% python3 -q
>>> import numpy as np
>>> np.set_printoptions(precision=2, suppress=True, linewidth=100, legacy="1.25")
>>> rnd = lambda a: np.round(a, 2) + 0
>>> A = np.load("m.npy")
>>> A
array([[0., 1., 1., 1., 1.],
       [1., 0., 1., 1., 1.],
       [1., 1., 0., 1., 1.],
       [1., 1., 1., 0., 1.],
       [1., 1., 1., 1., 0.]])
>>> rng = np.random.default_rng(9976)
>>> Y = A + rng.integers(-2, 3, (5, 1)) @ rng.integers(-2, 3, (1, 5))
>>> Y
array([[ 4.,  3.,  1.,  1.,  3.],
       [-1., -1.,  1.,  1.,  0.],
       [ 3.,  2.,  0.,  1.,  2.],
       [-3., -1.,  1.,  0., -1.],
       [-1.,  0.,  1.,  1., -1.]])
>>> np.linalg.matrix_rank(Y - A, tol=1e-8)
1
>>> rnd(np.linalg.svd(Y - A, compute_uv=False))
array([8.12, 0.  , 0.  , 0.  , 0.  ])
>>> m1 = np.load("w.npy")
>>> m1
array([[  3.78,   1.29,   4.12,   0.51,   0.1 ,   3.21,  -6.68,   0.21,  -6.2 ],
       [  2.  ,  -3.54,   1.51,  -4.11,   7.11,  -2.4 ,   1.9 ,   4.78,  -7.4 ],
       [ -1.91,   7.01,  -0.67,   1.7 ,  -7.72,  -4.04,  -6.07,  -2.49,   1.6 ],
       [ -2.1 ,  -2.62,   1.18,   0.47,   3.29,   0.21,   5.7 ,   0.39,   1.29],
       [  2.11,  -0.29,  -3.48,  -6.39,   2.8 ,  -7.4 ,  -1.56,   5.17,  -6.32],
       [ -1.99,   3.79,   4.3 ,   3.99,  -3.42,   0.99,  -2.57,  -2.91,   0.49],
       [ -1.87,  -3.17,  -2.52,  -0.93,   2.48,  -0.8 ,   6.5 ,   0.7 ,   3.63],
       [  3.77,  -2.7 ,   2.51,  -3.11,   5.69,   0.41,  -1.49,   3.79,  -8.19],
       [  2.41,   2.26,  -3.08,  -0.62,  -4.3 ,   0.49,  -5.58,  -0.89,   0.71],
       [  2.92,  -3.12,   2.02,  -3.58,   6.4 ,  -0.98,   0.18,   4.32,  -7.83],
       [ -0.91,  -0.29,  -1.58,  -3.7 ,   2.58,  -6.51,   1.92,   3.38,  -3.11],
       [  1.8 ,  -3.92,   4.78,  -3.59,   9.3 ,  -2.09,   2.39,   5.41, -10.17],
       [ -1.49,   2.09,  -3.89,  -4.85,  -0.03, -10.25,  -0.03,   3.64,  -2.68]])
>>> idx = rng.permutation(5)
>>> Y = A[:, idx] * rng.choice([-1, 1], 5)
>>> Y
array([[1., 0., 1., 1., 1.],
       [1., 1., 1., 1., 0.],
       [1., 1., 1., 0., 1.],
       [0., 1., 1., 1., 1.],
       [1., 1., 0., 1., 1.]])
>>> left, _, Vt = np.linalg.svd(A.T @ Y)
>>> rnd(left @ Vt)
array([[0., 1., 0., 0., 0.],
       [0., 0., 0., 0., 1.],
       [0., 0., 0., 1., 0.],
       [1., 0., 0., 0., 0.],
       [0., 0., 1., 0., 0.]])
>>> f = np.array([-2, -3, 4])
>>> rnd(np.convolve(m1[3], f))
array([  4.2 ,  11.54,  -2.9 , -14.96,  -3.27,  -8.41,   1.13, -17.04,  19.05,  -2.31,   5.16])
>>> f = np.array([-1, 2, 2, 1, 0, 1, -2, 0, -1, 1, 0, -2]) + 0.5
>>> W0 = np.outer(f, f) / (f @ f)
>>> W0
array([[ 0.01, -0.05, -0.05, -0.03, -0.01, -0.03,  0.03, -0.01,  0.01, -0.03, -0.01,  0.03],
       [-0.05,  0.25,  0.25,  0.15,  0.05,  0.15, -0.15,  0.05, -0.05,  0.15,  0.05, -0.15],
       [-0.05,  0.25,  0.25,  0.15,  0.05,  0.15, -0.15,  0.05, -0.05,  0.15,  0.05, -0.15],
       [-0.03,  0.15,  0.15,  0.09,  0.03,  0.09, -0.09,  0.03, -0.03,  0.09,  0.03, -0.09],
       [-0.01,  0.05,  0.05,  0.03,  0.01,  0.03, -0.03,  0.01, -0.01,  0.03,  0.01, -0.03],
       [-0.03,  0.15,  0.15,  0.09,  0.03,  0.09, -0.09,  0.03, -0.03,  0.09,  0.03, -0.09],
       [ 0.03, -0.15, -0.15, -0.09, -0.03, -0.09,  0.09, -0.03,  0.03, -0.09, -0.03,  0.09],
       [-0.01,  0.05,  0.05,  0.03,  0.01,  0.03, -0.03,  0.01, -0.01,  0.03,  0.01, -0.03],
       [ 0.01, -0.05, -0.05, -0.03, -0.01, -0.03,  0.03, -0.01,  0.01, -0.03, -0.01,  0.03],
       [-0.03,  0.15,  0.15,  0.09,  0.03,  0.09, -0.09,  0.03, -0.03,  0.09,  0.03, -0.09],
       [-0.01,  0.05,  0.05,  0.03,  0.01,  0.03, -0.03,  0.01, -0.01,  0.03,  0.01, -0.03],
       [ 0.03, -0.15, -0.15, -0.09, -0.03, -0.09,  0.09, -0.03,  0.03, -0.09, -0.03,  0.09]])
>>> rnd(m1.sum(axis=1))
array([  0.34,  -0.15, -12.59,   7.81, -15.36,   2.67,   4.02,   0.68,  -8.6 ,   0.33,  -8.22,
         3.91, -17.49])
>>> m1[13]
Traceback (most recent call last):
  File "<python-input-23>", line 1, in <module>
    m1[13]
    ~~^^^^
IndexError: index 13 is out of bounds for axis 0 with size 13
>>> np.linalg.matrix_rank(m1)
9
>>> np.zeros(13, 9)
Traceback (most recent call last):
  File "<python-input-25>", line 1, in <module>
    np.zeros(13, 9)
    ~~~~~~~~^^^^^^^
TypeError: Cannot interpret '9' as a data type
>>> w, evecs = np.linalg.eigh(A)
>>> x = np.array([-2, -1, 0, 5, -4])
>>> rnd(np.linalg.eigvalsh(A[1:, 1:]))
array([-1., -1., -1.,  3.])
>>> idx = rng.permutation(12)
>>> idx
array([ 3, 11,  4,  2,  9,  0, 10,  6,  7,  5,  8,  1])
>>> Y = W0[idx][:, idx]
>>> rnd(np.linalg.det(Y)), rnd(np.linalg.det(W0[idx]))
(0.0, 0.0)
>>> rnd(np.sort(np.abs(np.linalg.eigvals(Y))))
array([0., 0., 0., 0., 0., 0., 0., 0., 0., 0., 0., 1.])
>>> np.allclose(Y, W0)
False
>>> Y
array([[ 0.09, -0.09,  0.03,  0.15,  0.09, -0.03,  0.03, -0.09,  0.03,  0.09, -0.03,  0.15],
       [-0.09,  0.09, -0.03, -0.15, -0.09,  0.03, -0.03,  0.09, -0.03, -0.09,  0.03, -0.15],
       [ 0.03, -0.03,  0.01,  0.05,  0.03, -0.01,  0.01, -0.03,  0.01,  0.03, -0.01,  0.05],
       [ 0.15, -0.15,  0.05,  0.25,  0.15, -0.05,  0.05, -0.15,  0.05,  0.15, -0.05,  0.25],
       [ 0.09, -0.09,  0.03,  0.15,  0.09, -0.03,  0.03, -0.09,  0.03,  0.09, -0.03,  0.15],
       [-0.03,  0.03, -0.01, -0.05, -0.03,  0.01, -0.01,  0.03, -0.01, -0.03,  0.01, -0.05],
       [ 0.03, -0.03,  0.01,  0.05,  0.03, -0.01,  0.01, -0.03,  0.01,  0.03, -0.01,  0.05],
       [-0.09,  0.09, -0.03, -0.15, -0.09,  0.03, -0.03,  0.09, -0.03, -0.09,  0.03, -0.15],
       [ 0.03, -0.03,  0.01,  0.05,  0.03, -0.01,  0.01, -0.03,  0.01,  0.03, -0.01,  0.05],
       [ 0.09, -0.09,  0.03,  0.15,  0.09, -0.03,  0.03, -0.09,  0.03,  0.09, -0.03,  0.15],
       [-0.03,  0.03, -0.01, -0.05, -0.03,  0.01, -0.01,  0.03, -0.01, -0.03,  0.01, -0.05],
       [ 0.15, -0.15,  0.05,  0.25,  0.15, -0.05,  0.05, -0.15,  0.05,  0.15, -0.05,  0.25]])
>>> feats = np.load("a.npy")
>>> rnd(feats)
array([[ 72.54,  70.21,  38.3 , -55.99,  27.39,  50.28, -25.68,   5.49],
       [ 58.25,  57.39,  31.17, -43.49,  20.92,  41.89, -20.26,   3.68],
       [ 55.65,  55.04,  29.88, -41.24,  19.76,  40.33, -19.29,   3.37],
       [ 53.86,  53.43,  28.99, -39.7 ,  18.97,  39.26, -18.62,   3.16],
       [ 46.42,  46.66,  25.28, -33.32,  15.69,  34.72, -15.89,   2.33],
       [ 42.96,  43.49,  23.55, -30.37,  14.19,  32.56, -14.63,   1.97],
       [ 38.23,  39.13,  21.19, -26.38,  12.16,  29.58, -12.93,   1.5 ],
       [ 21.38,  23.28,  12.72, -12.63,   5.28,  18.4 ,  -7.11,   0.18],
       [ 16.55,  18.58,  10.26,  -8.89,   3.46,  14.95,  -5.53,  -0.06],
       [ 14.87,  16.92,   9.39,  -7.63,   2.86,  13.7 ,  -4.99,  -0.13],
       [ 12.12,  14.16,   7.95,  -5.62,   1.91,  11.62,  -4.12,  -0.2 ],
       [  8.76,  10.7 ,   6.16,  -3.29,   0.84,   8.94,  -3.09,  -0.23],
       [  7.37,   9.24,   5.4 ,  -2.39,   0.44,   7.78,  -2.67,  -0.23],
       [  6.88,   8.72,   5.13,  -2.08,   0.31,   7.36,  -2.52,  -0.22],
       [  5.24,   6.92,   4.19,  -1.1 ,  -0.1 ,   5.9 ,  -2.03,  -0.18],
       [  3.23,   4.62,   2.97,  -0.07,  -0.48,   3.99,  -1.43,  -0.09],
       [  3.23,   4.62,   2.97,  -0.07,  -0.48,   3.99,  -1.43,  -0.09],
       [  2.36,   3.56,   2.39,   0.27,  -0.57,   3.09,  -1.16,  -0.04],
       [  0.97,   1.7 ,   1.29,   0.55,  -0.53,   1.47,  -0.66,   0.05],
       [  0.83,   1.5 ,   1.16,   0.54,  -0.5 ,   1.29,  -0.6 ,   0.06],
       [  0.81,   1.46,   1.13,   0.54,  -0.49,   1.26,  -0.59,   0.06],
       [  0.76,   1.38,   1.08,   0.53,  -0.48,   1.19,  -0.56,   0.06],
       [  0.45,   0.89,   0.75,   0.44,  -0.37,   0.76,  -0.4 ,   0.07],
       [  0.28,   0.58,   0.51,   0.34,  -0.27,   0.49,  -0.28,   0.06],
       [  0.01,   0.02,   0.02,   0.01,  -0.01,   0.01,  -0.01,   0.  ],
       [ -0.1 ,  -0.29,  -0.32,  -0.28,   0.2 ,  -0.22,   0.2 ,  -0.08],
       [ -0.15,  -0.48,  -0.56,  -0.51,   0.36,  -0.34,   0.38,  -0.17],
       [ -0.16,  -0.5 ,  -0.6 ,  -0.54,   0.38,  -0.36,   0.4 ,  -0.19],
       [ -0.16,  -0.53,  -0.65,  -0.59,   0.41,  -0.37,   0.44,  -0.2 ],
       [ -0.19,  -0.73,  -0.99,  -0.92,   0.64,  -0.46,   0.71,  -0.38],
       [ -0.22,  -1.02,  -1.7 ,  -1.53,   1.02,  -0.45,   1.37,  -0.86],
       [ -0.25,  -1.15,  -2.12,  -1.8 ,   1.18,  -0.36,   1.79,  -1.19],
       [ -0.34,  -1.33,  -2.71,  -2.07,   1.35,  -0.18,   2.44,  -1.72],
       [ -1.02,  -1.95,  -4.65,  -2.18,   1.38,   0.55,   4.7 ,  -3.61],
       [ -2.03,  -2.67,  -6.39,  -1.59,   0.99,   1.19,   6.81,  -5.37],
       [ -7.78,  -6.52, -13.11,   3.47,  -2.11,   2.96,  15.01, -12.06],
       [ -8.14,  -6.75, -13.47,   3.81,  -2.31,   3.03,  15.44, -12.4 ],
       [ -9.5 ,  -7.66, -14.8 ,   5.11,  -3.1 ,   3.26,  17.06, -13.7 ],
       [-14.05, -10.71, -19.  ,   9.56,  -5.76,   3.83,  22.13, -17.7 ],
       [-14.34, -10.91, -19.26,   9.85,  -5.93,   3.86,  22.44, -17.94],
       [-24.73, -17.95, -28.03,  20.27, -12.1 ,   4.43,  32.91, -26.06],
       [-25.75, -18.65, -28.86,  21.31, -12.71,   4.45,  33.89, -26.81],
       [-29.73, -21.37, -32.03,  25.34, -15.08,   4.48,  37.64, -29.67],
       [-30.66, -22.02, -32.77,  26.29, -15.64,   4.48,  38.51, -30.34]])
>>> rnd(feats.sum(axis=0))
array([ 304.71,  360.99,   51.81, -198.03,   73.07,  408.56,   87.8 , -179.86])
>>> rnd(np.linalg.norm(feats))
321.42
>>> np.linalg.matrix_rank(feats)
3
>>> rnd(np.abs(feats).max())
72.54
>>> np.unravel_index(np.abs(feats).argmax(), feats.shape)
(0, 0)
>>> rnd(np.linalg.svd(feats, compute_uv=False))
array([303.38, 103.98,  21.55,   0.  ,   0.  ,   0.  ,   0.  ,   0.  ])
